In [1]: import numpy as np

In [2]: np.set_printoptions(precision=2, suppress=True, linewidth=100)

In [3]: mat = np.load("dump.npy")

In [4]: mat
Out[4]: 
array([[3., 1., 0.],
       [0., 3., 1.],
       [0., 0., 3.]])

In [5]: rng = np.random.default_rng(933140)

In [6]: A2 = mat + rng.integers(-2, 3, (3, 2)) @ rng.integers(-2, 3, (2, 3))

In [7]: A2
Out[7]: 
array([[ 3., -2., -1.],
       [-1., -1.,  1.],
       [ 0.,  6.,  5.]])

In [8]: np.linalg.matrix_rank(A2 - mat, tol=1e-8)
Out[8]: np.int64(2)

In [9]: np.abs(A2 - mat).sum(axis=1)
Out[9]: array([4., 5., 8.])

In [10]: Q, R = np.linalg.qr(mat)

In [11]: Q.T @ Q
Out[11]: 
array([[1., 0., 0.],
       [0., 1., 0.],
       [0., 0., 1.]])

In [12]: Q
Out[12]: 
array([[ 1.,  0.,  0.],
       [-0.,  1.,  0.],
       [-0., -0.,  1.]])

In [13]: abs(R[0, 0]), np.round(np.linalg.norm(mat[:, 0]), 2)
Out[13]: (np.float64(3.0), np.float64(3.0))

In [14]: Q @ R
Out[14]: 
array([[3., 1., 0.],
       [0., 3., 1.],
       [0., 0., 3.]])

In [15]: np.linalg.matrix_power(mat - np.diag(np.diag(mat)), 3)
Out[15]: 
array([[0., 0., 0.],
       [0., 0., 0.],
       [0., 0., 0.]])

In [16]: np.sort(np.linalg.eigvals(mat))
Out[16]: array([3., 3., 3.])

In [17]: np.prod(np.diag(mat)), round(float(np.linalg.det(mat)), 2)
Out[17]: (np.float64(27.0), 27.0)

In [18]: Q, vecs = np.linalg.qr(mat[:, :1])[0], np.linalg.qr(mat[:, 1:])[0]

In [19]: sv = np.linalg.svd(Q.T @ vecs, compute_uv=False)

In [20]: np.degrees(np.arccos(sv.clip(0, 1)))
Out[20]: array([70.64])

In [21]: sv
Out[21]: array([0.33])

In [22]: A2 = mat[0, 0] * mat[1:] - np.outer(mat[1:, 0], mat[0])

In [23]: A2
Out[23]: 
array([[0., 9., 3.],
       [0., 0., 9.]])

In [24]: mat[:, 0] / mat[0, 0]
Out[24]: array([1., 0., 0.])

In [25]: data = np.load("w.npy")

In [26]: data
Out[26]: 
array([[1.  , 0.9 , 0.81],
       [0.9 , 1.  , 0.9 ],
       [0.81, 0.9 , 1.  ]])

In [27]: x0 = np.ones(3)

In [28]: for _ in range(5):
    ...:     x0 = data @ x0
    ...:     x0 /= np.linalg.norm(x0)
    ...:     print(round(x0 @ data @ x0, 2))
    ...: 
2.74
2.74
2.74
2.74
2.74

In [29]: np.round(np.linalg.eigvalsh(data)[-1], 2)
Out[29]: np.float64(2.74)

In [30]: A = np.load("layer7.npy")

In [31]: A
Out[31]: 
array([[-1,  3,  4,  2],
       [ 0,  4,  1, -3],
       [ 0,  0, -3,  1],
       [ 0,  0,  0,  0]])

In [32]: [round(float(x), 2) for x in np.linalg.svd(A, compute_uv=False)[:3]]
Out[32]: [6.51, 4.24, 2.38]

In [33]: np.linalg.matrix_rank(A, rtol=0.1)
Out[33]: np.int64(3)

In [34]: np.argsort(-np.linalg.norm(A, axis=0).round(6), kind="stable")[:3]
Out[34]: array([2, 1, 3])

In [35]: A2 = np.array([[0, 1], [1, 2]])

In [36]: cent = np.array([[1, 0, -2], [1, 2, -2], [2, 1, 1]])

In [37]: E = np.kron(A2, cent)

In [38]: E
Out[38]: 
array([[ 0,  0,  0,  1,  0, -2],
       [ 0,  0,  0,  1,  2, -2],
       [ 0,  0,  0,  2,  1,  1],
       [ 1,  0, -2,  2,  0, -4],
       [ 1,  2, -2,  2,  4, -4],
       [ 2,  1,  1,  4,  2,  2]])

In [39]: def softmax(z):
    ...:     e = np.exp(z - z.max(axis=-1, keepdims=True))
    ...:     return e / e.sum(axis=-1, keepdims=True)
    ...: 

In [40]: softmax(E[2])
Out[40]: array([0.06, 0.06, 0.06, 0.47, 0.17, 0.17])

In [41]: softmax(E[2] + -1)
Out[41]: array([0.06, 0.06, 0.06, 0.47, 0.17, 0.17])

In [42]: S = E @ E.T / np.sqrt(6)

In [43]: softmax(S)[2] @ E
Out[43]: array([1.77, 0.93, 0.79, 3.71, 1.97, 1.6 ])

In [44]: np.sort(np.abs(np.linalg.eigvals(E)))
Out[44]: array([0.56, 1.13, 1.13, 3.25, 6.58, 6.58])

In [45]: np.allclose(E, E.T)
Out[45]: False

In [46]: (E + E.T) / 2
Out[46]: 
array([[ 0. ,  0. ,  0. ,  1. ,  0.5,  0. ],
       [ 0. ,  0. ,  0. ,  0.5,  2. , -0.5],
       [ 0. ,  0. ,  0. ,  0. , -0.5,  1. ],
       [ 1. ,  0.5,  0. ,  2. ,  1. ,  0. ],
       [ 0.5,  2. , -0.5,  1. ,  4. , -1. ],
       [ 0. , -0.5,  1. ,  0. , -1. ,  2. ]])

In [47]: np.trace(E)
Out[47]: np.int64(8)

In [48]: assert E == E.T
ValueError: The truth value of an array with more than one element is ambiguous. Use a.any() or a.all()


In [49]: (E - E.T) / 2
Out[49]: 
array([[ 0. ,  0. ,  0. ,  0. , -0.5, -2. ],
       [ 0. ,  0. ,  0. ,  0.5,  0. , -1.5],
       [ 0. ,  0. ,  0. ,  2. ,  1.5,  0. ],
       [ 0. , -0.5, -2. ,  0. , -1. , -4. ],
       [ 0.5,  0. , -1.5,  1. ,  0. , -3. ],
       [ 2. ,  1.5,  0. ,  4. ,  3. ,  0. ]])
